$ python3 -q
>>> import numpy as np
>>> np.set_printoptions(precision=1, suppress=True, linewidth=160)
>>> def tidy(a):
...     return np.round(a, 1) + 0
... 
>>> J = np.array([[4, 0, 2, 2], [2, 4, 0, 2], [2, 2, 4, 0], [0, 2, 2, 4]])
>>> J @ np.ones(4)
array([8., 8., 8., 8.])
>>> tidy(np.sort(np.abs(np.fft.fft(J[0])))), tidy(np.sort(np.linalg.svd(J, compute_uv=False)))
(array([2.8, 2.8, 4. , 8. ]), array([2.8, 2.8, 4. , 8. ]))
>>> J @ (-1.0) ** np.arange(4)
array([ 4., -4.,  4., -4.])
>>> Q, Rm = np.linalg.qr(J)
>>> tidy(abs(Rm[0, 0])), tidy(np.linalg.norm(J[:, 0]))
(np.float64(4.9), np.float64(4.9))
>>> tidy(np.abs(np.diag(Rm)))
array([4.9, 4.2, 3.5, 3.5])
>>> tidy(Q.T @ Q)
array([[1., 0., 0., 0.],
       [0., 1., 0., 0.],
       [0., 0., 1., 0.],
       [0., 0., 0., 1.]])
>>> tidy(Q)
array([[-0.8,  0.5,  0.1,  0.3],
       [-0.4, -0.7,  0.6, -0.1],
       [-0.4, -0.2, -0.7, -0.5],
       [ 0. , -0.5, -0.4,  0.8]])
>>> Q.shape, Rm.shape
((4, 4), (4, 4))
>>> Y = J[0, 0] * J[1:] - np.outer(J[1:, 0], J[0])
>>> Y
array([[ 0, 16, -4,  4],
       [ 0,  8, 12, -4],
       [ 0,  8,  8, 16]])
>>> J[:, 0] / J[0, 0]
array([1. , 0.5, 0.5, 0. ])
>>> tidy(np.linalg.eigvals(J).sum().real)
np.float64(16.0)
>>> np.einsum("ii->", J)
np.int64(16)
>>> tidy(np.poly(J))
array([   1.,  -16.,   88., -224.,  256.])
>>> tidy(np.linalg.det(J[::-1]))
np.float64(256.0)
>>> f, g = J[3], J[0]
>>> f @ f
np.int64(24)
>>> pr = (f @ g) / (f @ f) * f
>>> g - pr
array([ 4., -1.,  1.,  0.])
>>> np.linalg.matrix_rank(np.outer(f, g))
np.int64(1)
>>> K = np.load("dump.npy")
>>> K
array([[-0.2,  0.5,  3. ],
       [-2.4, -1.6, -1. ],
       [-1.9, -0.6, -2.2],
       [-0.1,  1.3, -2.7],
       [ 0.7, -2.9, -0.2],
       [ 2.6, -0.6,  1.4],
       [ 0.8, -0.5,  2.8],
       [ 0.1, -2.5, -1.7],
       [-2.2,  0.9,  1.8],
       [ 1.8, -2. , -1.4],
       [-1. ,  2.8, -0.4],
       [-0.6,  2.9, -0.3],
       [-2.5,  0.9,  1.4],
       [ 0.7,  0.2, -2.9],
       [-1.1, -1.4, -2.4],
       [ 0.8, -0.2, -2.9],
       [-2.5, -0.6,  1.6],
       [ 1.6, -2.2,  1.4],
       [-0.2, -2.9, -0.6],
       [ 0.1, -0.6,  2.9]])
>>> labels = K[:, 2] > np.median(K[:, 2])
>>> f = K[labels].mean(axis=0) - K[~labels].mean(axis=0)
>>> tidy(f)
array([0.1, 0.5, 3.4])
>>> ((K - K.mean(axis=0)) @ f > 0).astype(int)
array([1, 0, 0, 0, 0, 1, 1, 0, 1, 0, 1, 1, 1, 0, 0, 0, 1, 1, 0, 1])
>>> E = np.loadtxt("m.csv", delimiter=",")
>>> E
array([[2., 2., 5.],
       [5., 4., 8.],
       [2., 2., 5.],
       [0., 0., 2.],
       [5., 4., 8.],
       [0., 0., 2.],
       [0., 0., 2.],
       [0., 0., 2.],
       [2., 2., 5.],
       [5., 4., 8.],
       [2., 2., 5.],
       [0., 0., 2.],
       [0., 0., 2.],
       [0., 0., 2.]])
>>> W2 = E[[9, 11]].astype(float)
>>> for _ in range(6):
...     labels = np.linalg.norm(E[:, None] - W2, axis=-1).argmin(axis=1)
...     W2 = np.array([E[labels == j].mean(axis=0) for j in range(2)])
... 
>>> labels
array([1, 0, 1, 1, 0, 1, 1, 1, 1, 0, 1, 1, 1, 1])
>>> np.bincount(labels)
array([ 3, 11])
>>> tidy(W2[1] - W2[0])
array([-4.3, -3.3, -4.9])
>>> C2 = np.cov(E, rowvar=False)
>>> tidy(np.linalg.eigvalsh(C2)[::-1])
array([12.9,  0. ,  0. ])
>>> tidy(np.corrcoef(E.T))
array([[1., 1., 1.],
       [1., 1., 1.],
       [1., 1., 1.]])
>>> tidy(C2)
array([[4.1, 3.3, 5. ],
       [3.3, 2.7, 4.1],
       [5. , 4.1, 6.1]])
>>> tidy(E.std(axis=0))
array([1.9, 1.6, 2.4])
>>> C2.shape
(3, 3)
>>> tidy(np.polyfit(E[:, 1], E[:, 2], 1))
array([1.5, 2. ])
>>> np.argwhere(np.triu(np.abs(np.corrcoef(E.T)) > 0.8, 1))
array([[0, 1],
       [0, 2],
       [1, 2]])
>>> Xc = E - E.mean(axis=1)
Traceback (most recent call last):
  File "<python-input-46>", line 1, in <module>
    Xc = E - E.mean(axis=1)
         ~~^~~~~~~~~~~~~~~~
ValueError: operands could not be broadcast together with shapes (14,3) (14,) 
>>> Xc = E - E.mean(axis=0)
>>> left, s, Vh = np.linalg.svd(Xc, full_matrices=False)
>>> tidy(s)
array([13. ,  0.7,  0. ])
>>> tidy((s ** 2).sum() ** 2 / (s ** 4).sum())
np.float64(1.0)
>>> np.linalg.matrix_rank(Xc)
np.int64(2)
>>> np.searchsorted(np.cumsum(s ** 2) / (s ** 2).sum(), 0.9) + 1
np.int64(1)
>>> tidy(Vh[0] * np.sign(Vh[0, np.abs(Vh[0]).argmax()]))
array([0.6, 0.5, 0.7])
>>> tidy(Xc.mean(axis=0))
array([0., 0., 0.])
>>> data = np.load("layer0.npy")
>>> data
array([[1, 0],
       [0, 2]])
>>> # 2 groups of indices that never mix
>>> vec = np.ones(2)
>>> for _ in range(3):
...     vec = data @ vec
...     vec /= np.linalg.norm(vec)
...     print(round(vec @ data @ vec, 1))
... 
1.8
1.9
2.0
>>> tidy(np.linalg.eigvalsh(data)[-1])
np.float64(2.0)
>>> mat = np.load("run18.npy")
>>> mat
array([[-3, -2, -1],
       [ 0,  1,  2],
       [ 3,  4,  5]])
>>> def softmax(z):
...     e = np.exp(z - z.max(axis=-1, keepdims=True))
...     return e / e.sum(axis=-1, keepdims=True)
... 
>>> tidy(softmax(10 * mat[1]))
array([0., 0., 1.])
>>> tidy(softmax(mat).sum(axis=1))
array([1., 1., 1.])
>>> S = mat @ mat.T / np.sqrt(3)
>>> softmax(S).round(6).argmax(axis=1)
array([0, 2, 2])
>>> tidy(softmax(S))
array([[1., 0., 0.],
       [0., 0., 1.],
       [0., 0., 1.]])
>>> Y = np.array([[1, 1], [1, -1]])
>>> rng = np.random.default_rng(5305)
>>> M = np.kron(Y, np.kron(Y, Y))[rng.permutation(8)][:3]
>>> M
array([[ 1,  1,  1,  1,  1,  1,  1,  1],
       [ 1,  1, -1, -1,  1,  1, -1, -1],
       [ 1,  1, -1, -1, -1, -1,  1,  1]])
>>> th = np.radians(135)
>>> Rm = np.eye(8)
>>> Rm[6, 6] = Rm[7, 7] = np.cos(th)
>>> Rm[6, 7], Rm[7, 6] = -np.sin(th), np.sin(th)
>>> tidy(Rm)
array([[ 1. ,  0. ,  0. ,  0. ,  0. ,  0. ,  0. ,  0. ],
       [ 0. ,  1. ,  0. ,  0. ,  0. ,  0. ,  0. ,  0. ],
       [ 0. ,  0. ,  1. ,  0. ,  0. ,  0. ,  0. ,  0. ],
       [ 0. ,  0. ,  0. ,  1. ,  0. ,  0. ,  0. ,  0. ],
       [ 0. ,  0. ,  0. ,  0. ,  1. ,  0. ,  0. ,  0. ],
       [ 0. ,  0. ,  0. ,  0. ,  0. ,  1. ,  0. ,  0. ],
       [ 0. ,  0. ,  0. ,  0. ,  0. ,  0. , -0.7, -0.7],
       [ 0. ,  0. ,  0. ,  0. ,  0. ,  0. ,  0.7, -0.7]])
>>> Y = M @ Rm.T
>>> np.allclose(M @ M.T, Y @ Y.T)
True
>>> tidy(np.abs(Y - M).max(axis=0))
array([0. , 0. , 0. , 0. , 0. , 0. , 2.4, 1. ])
>>> tidy(np.linalg.svd(M, compute_uv=False)), tidy(np.linalg.svd(Y, compute_uv=False))
(array([2.8, 2.8, 2.8]), array([2.8, 2.8, 2.8]))
>>> tidy(softmax(10 * M[1]))
array([0.2, 0.2, 0. , 0. , 0.2, 0.2, 0. , 0. ])
>>> tidy(softmax(M[1]))
array([0.2, 0.2, 0. , 0. , 0.2, 0.2, 0. , 0. ])
>>> tidy(softmax(M).sum(axis=1))
array([1., 1., 1.])
>>> S = M @ M.T / np.sqrt(8)
>>> tidy(softmax(S + np.triu(np.full(S.shape, -np.inf), 1)))
array([[1. , 0. , 0. ],
       [0.1, 0.9, 0. ],
       [0.1, 0.1, 0.9]])
>>> tidy(softmax(S))
array([[0.9, 0.1, 0.1],
       [0.1, 0.9, 0.1],
       [0.1, 0.1, 0.9]])
>>> s = 10 * 0.2 ** np.arange(3)
>>> m1 = rng.normal(size=(15, 3)) * rng.permutation(s)
>>> tidy(m1)
array([[ -0.4,  -4.4,  -6.1],
       [ -0.3,  -2.7,   4.3],
       [  0.2,  -1.2,  -4.1],
       [ -0.8,  -2. , -20.4],
       [  0.3,   2.1,  -5.8],
       [  0.9,  -0.4,  -2. ],
       [  0.8,  -2. , -10.8],
       [  0.2,   1.8, -18.7],
       [ -0.1,  -1.9,   6.9],
       [  0.3,   2.2,   5.5],
       [ -0.1,   3. , -25.7],
       [ -0.5,  -0.5,  -5.7],
       [ -0.2,   1.1,   9. ],
       [ -0.1,   2.3,  -4.7],
       [  0. ,  -2.6,  -3.7]])
>>> Y = np.c_[m1[:, :2] @ np.array([[-1, 0], [0, -3]]), np.array([0, 5, 2, 2, 5, 2, 1, 3, 1, 3, 4, 4, 2, 5, 3])]
>>> tidy(Y)
array([[ 0.4, 13.1,  0. ],
       [ 0.3,  8. ,  5. ],
       [-0.2,  3.6,  2. ],
       [ 0.8,  6. ,  2. ],
       [-0.3, -6.4,  5. ],
       [-0.9,  1.1,  2. ],
       [-0.8,  6.1,  1. ],
       [-0.2, -5.5,  3. ],
       [ 0.1,  5.8,  1. ],
       [-0.3, -6.5,  3. ],
       [ 0.1, -9. ,  4. ],
       [ 0.5,  1.4,  4. ],
       [ 0.2, -3.2,  2. ],
       [ 0.1, -7. ,  5. ],
       [ 0. ,  7.7,  3. ]])
>>> tidy(np.linalg.norm(np.linalg.qr(m1)[0].T @ Y, axis=0) ** 2 / ((Y ** 2).sum(axis=0) + 1e-12))
array([1. , 1. , 0.2])
>>> tidy(np.linalg.norm(Y - m1 @ np.linalg.lstsq(m1, Y)[0], axis=0))
array([ 0. ,  0. , 10.9])
>>> f, g = m1[14], m1[1]
>>> tidy(f @ g)
np.float64(-9.1)
>>> pr = (f @ g) / (f @ f) * f
>>> tidy(pr)
array([0. , 1.2, 1.7])
>>> (g - pr) @ f
np.float64(0.0)
>>> tidy(np.outer(f, g))
array([[  0. ,   0. ,   0.1],
       [  0.8,   6.8, -11. ],
       [  1.1,   9.8, -15.9]])
>>> Xc = m1 - m1.mean(axis=0)
>>> vecs = np.linalg.svd(Xc)[2][:2]
>>> Y = Xc - Xc @ vecs.T @ vecs
>>> tidy((Xc @ vecs.T).std(axis=0))
array([9.8, 2.2])
>>> np.linalg.norm(Y, axis=1).round(6).argmax()
np.int64(6)
>>> vec = np.array([2, 0, 1])
>>> y = m1 @ vec
>>> tidy(np.linalg.pinv(m1) @ m1)
array([[1., 0., 0.],
       [0., 1., 0.],
       [0., 0., 1.]])
>>> tidy(y)
array([ -6.8,   3.7,  -3.8, -22. ,  -5.2,  -0.2,  -9.3, -18.3,   6.8,   6.1, -25.8,  -6.7,   8.5,  -4.9,  -3.7])
>>> y = y + 0.1 * rng.normal(size=15)
>>> tidy(y)
array([ -6.8,   3.6,  -3.7, -21.8,  -5.3,  -0.2,  -9.2, -18.3,   6.9,   6.1, -25.9,  -6.8,   8.3,  -4.8,  -3.7])
>>> b, *_ = np.linalg.lstsq(m1, y)
>>> tidy(np.linalg.norm(y - m1 @ b))
np.float64(0.3)
>>> s = 10 * 0.5 ** np.arange(3)
>>> Q, _ = np.linalg.qr(np.array([[0.4, 0.3, 0.6], [0.0, 0.1, 0.7], [1.9, 0.8, 0.7]]))
>>> W0 = rng.normal(size=(26, 3)) * s @ Q
>>> tidy(W0)
array([[ -2.2,  -5.8,  -5.9],
       [  0.3,  -7.1,  11.1],
       [ -0.4,   5.8,   8.1],
       [  1. ,  -0.2,  -7.9],
       [ -5.9, -13.6, -12. ],
       [ -3.2,  -5. ,  -9.3],
       [  4.9,   1.6,   7. ],
       [ -0.8,  -4.4,   3. ],
       [ -1.9,  -5.3,  -1.7],
       [  0.3,  -7.7,   7.6],
       [  0.5,  -1.1,  -0.2],
       [ -0.4,  -7.8,   2.4],
       [ -0.7,  -6.4,  -7.8],
       [ 10. ,  12. ,  13.8],
       [ -0.6,  -8.3,   6.8],
       [ -1.9,   2.3,   2.7],
       [ -2.3,   7.5,   3.2],
       [  1.6,   1. ,  -1.8],
       [  5.3,  14.2,   3.7],
       [ -2.1,  -9.5,   0.1],
       [  3.3,   1.7,   2.6],
       [  3.9,  -1.8,   6.5],
       [  0. ,  14.9,  -0.5],
       [  1.1,  -2.2,   7.4],
       [  1.7,   1. ,   6.3],
       [  2. ,   7.4,   0.6]])
>>> W2 = W0[[0, 21]].astype(float)
>>> for _ in range(6):
...     labels = np.linalg.norm(W0[:, None] - W2, axis=-1).argmin(axis=1)
...     W2 = np.array([W0[labels == j].mean(axis=0) for j in range(2)])
... 
>>> labels
array([0, 1, 1, 0, 0, 0, 1, 1, 0, 1, 1, 0, 0, 1, 1, 1, 1, 1, 1, 0, 1, 1, 1, 1, 1, 1])
>>> np.bincount(labels)
array([ 8, 18])
>>> tidy(W2)
array([[-1.9, -6.7, -5.3],
       [ 1.6,  2. ,  4.9]])
>>> tidy(softmax(10 * W0[20]))
array([1., 0., 0.])
>>> tidy(softmax(W0[20]))
array([0.6, 0.1, 0.3])
>>> tidy(softmax(W0).sum(axis=1))
array([1., 1., 1., 1., 1., 1., 1., 1., 1., 1., 1., 1., 1., 1., 1., 1., 1., 1., 1., 1., 1., 1., 1., 1., 1., 1.])
>>> tidy(softmax(W0[20] + 4))
array([0.6, 0.1, 0.3])
>>> S = W0 @ W0.T / np.sqrt(3)
>>> tidy(softmax(S)[20] @ W0)
array([10. , 12. , 13.8])
>>> softmax(S).round(6).argmax(axis=1)
array([ 4,  1, 13,  4,  4,  4, 13,  1,  4,  1,  4,  1,  4, 13,  1, 13, 13, 18, 13,  4, 13, 13, 22,  1, 13, 18])
